In [1]: import numpy as np

In [2]: np.set_printoptions(suppress=True, linewidth=120)

In [3]: def rnd(a):
   ...:     return np.round(a, 1) + 0
   ...: 

In [4]: E = np.load("w.npy")

In [5]: rnd(E)
Out[5]: 
array([[-0.5,  0. , -0.9,  0. ],
       [ 0. ,  1. ,  0. ,  0. ],
       [ 0.9,  0. , -0.5,  0. ],
       [ 0. ,  0. ,  0. ,  1. ]])

In [6]: A2 = E / np.sqrt((E ** 2).mean(axis=1, keepdims=True))

In [7]: np.linalg.matrix_rank(E - E.mean(axis=1, keepdims=True))
Out[7]: np.int64(3)

In [8]: theta = np.radians(36)

In [9]: Rm = np.eye(4)

In [10]: Rm[0, 0] = Rm[1, 1] = np.cos(theta)

In [11]: Rm[0, 1], Rm[1, 0] = -np.sin(theta), np.sin(theta)

In [12]: rnd(Rm)
Out[12]: 
array([[ 0.8, -0.6,  0. ,  0. ],
       [ 0.6,  0.8,  0. ,  0. ],
       [ 0. ,  0. ,  1. ,  0. ],
       [ 0. ,  0. ,  0. ,  1. ]])

In [13]: A2 = E @ Rm.T

In [14]: np.allclose(np.linalg.norm(E, axis=1), np.linalg.norm(A2, axis=1))
Out[14]: True

In [15]: rnd(E.sum(axis=0))
Out[15]: array([ 0.4,  1. , -1.4,  1. ])

In [16]: rnd(np.linalg.svd(E, compute_uv=False))
Out[16]: array([1., 1., 1., 1.])

In [17]: rnd(E - E[0])
Out[17]: 
array([[0. , 0. , 0. , 0. ],
       [0.5, 1. , 0.9, 0. ],
       [1.4, 0. , 0.4, 0. ],
       [0.5, 0. , 0.9, 1. ]])

In [18]: rnd(E.sum(axis=1))
Out[18]: array([-1.4,  1. ,  0.4,  1. ])

In [19]: rnd(np.linalg.norm(E))
Out[19]: np.float64(2.0)

In [20]: E.shape
Out[20]: (4, 4)

In [21]: np.linalg.matrix_rank(E)
Out[21]: np.int64(4)

In [22]: mat = np.diag(np.array([-2, 1, 3]))

In [23]: mat
Out[23]: 
array([[-2,  0,  0],
       [ 0,  1,  0],
       [ 0,  0,  3]])

In [24]: rng = np.random.default_rng(868)

In [25]: labels = rng.permutation(4)

In [26]: labels
Out[26]: array([3, 1, 0, 2])

In [27]: A2 = E[labels][:, labels]

In [28]: rnd(A2)
Out[28]: 
array([[ 1. ,  0. ,  0. ,  0. ],
       [ 0. ,  1. ,  0. ,  0. ],
       [ 0. ,  0. , -0.5, -0.9],
       [ 0. ,  0. ,  0.9, -0.5]])

In [29]: m1 = np.loadtxt("m.csv", delimiter=",")

In [30]: m1
Out[30]: 
array([[ -0.9,  -0.5,  -4. ,  -3.1,  -1.2,  -0.8],
       [  2. ,   3.4,  -7.6,  -4.1,   2.8,  -0.7],
       [  5.4,   5.5, -10.5,  -5.1,   5.1,  -1.3],
       [ -1. ,   0. ,  -3.7,  -3.5,  -0.7,  -1.5]])

In [31]: A2 = np.array([[1, -2, -1],
    ...:     [1, -2, 1],
    ...:     [-1, 1, -2],
    ...:     [0, -1, -1],
    ...:     [1, -1, -1],
    ...:     [2, 0, 1]])

In [32]: np.vstack([m1, A2.T]).shape
Out[32]: (7, 6)

In [33]: J = np.tanh(np.array([[0.8, 0.8],
    ...:     [0.0, 0.4],
    ...:     [-0.2, -1.0],
    ...:     [1.2, -0.2],
    ...:     [0.3, 1.8],
    ...:     [-0.3, 1.1],
    ...:     [0.9, -0.7],
    ...:     [-1.9, -0.9],
    ...:     [-0.4, -1.6],
    ...:     [-0.9, 0.6],
    ...:     [0.3, -0.3],
    ...:     [-0.9, -0.6],
    ...:     [-1.1, 0.2],
    ...:     [0.3, 1.0],
    ...:     [-0.5, 0.3],
    ...:     [0.6, -0.8],
    ...:     [0.3, -0.7],
    ...:     [1.3, 0.9]]) @ np.array([[0.9, 1.1, -1.6], [0.8, 0.0, -0.4]]))

In [34]: rnd(J)
Out[34]: 
array([[ 0.9,  0.7, -0.9],
       [ 0.3,  0. , -0.2],
       [-0.8, -0.2,  0.6],
       [ 0.7,  0.9, -1. ],
       [ 0.9,  0.3, -0.8],
       [ 0.5, -0.3,  0. ],
       [ 0.2,  0.8, -0.8],
       [-1. , -1. ,  1. ],
       [-0.9, -0.4,  0.9],
       [-0.3, -0.8,  0.8],
       [ 0. ,  0.3, -0.3],
       [-0.9, -0.8,  0.9],
       [-0.7, -0.8,  0.9],
       [ 0.8,  0.3, -0.7],
       [-0.2, -0.5,  0.6],
       [-0.1,  0.6, -0.6],
       [-0.3,  0.3, -0.2],
       [ 1. ,  0.9, -1. ]])

In [35]: x = np.array([0, 0, 1])

In [36]: y = J @ x

In [37]: rnd(np.linalg.pinv(J) @ J)
Out[37]: 
array([[1., 0., 0.],
       [0., 1., 0.],
       [0., 0., 1.]])

In [38]: y = y + 0.3 * rng.normal(size=18)

In [39]: rnd(y)
Out[39]: array([-1.2, -0.4,  0.7, -0.9, -0.9,  0.3, -0.9,  0.7,  0.5,  0.9, -0.3,  0.9,  0.8, -0.7,  0.4, -0.5,  0. , -0.9])

In [40]: b, *_ = np.linalg.lstsq(J, y)

In [41]: [round(float(np.linalg.norm(np.linalg.solve(J.T @ J + lam * np.eye(3), J.T @ y))), 2) for lam in (0, 1, 10, 100)]
Out[41]: [1.28, 0.61, 0.43, 0.11]

In [42]: rnd(np.linalg.norm(y - J @ b))
Out[42]: np.float64(0.7)
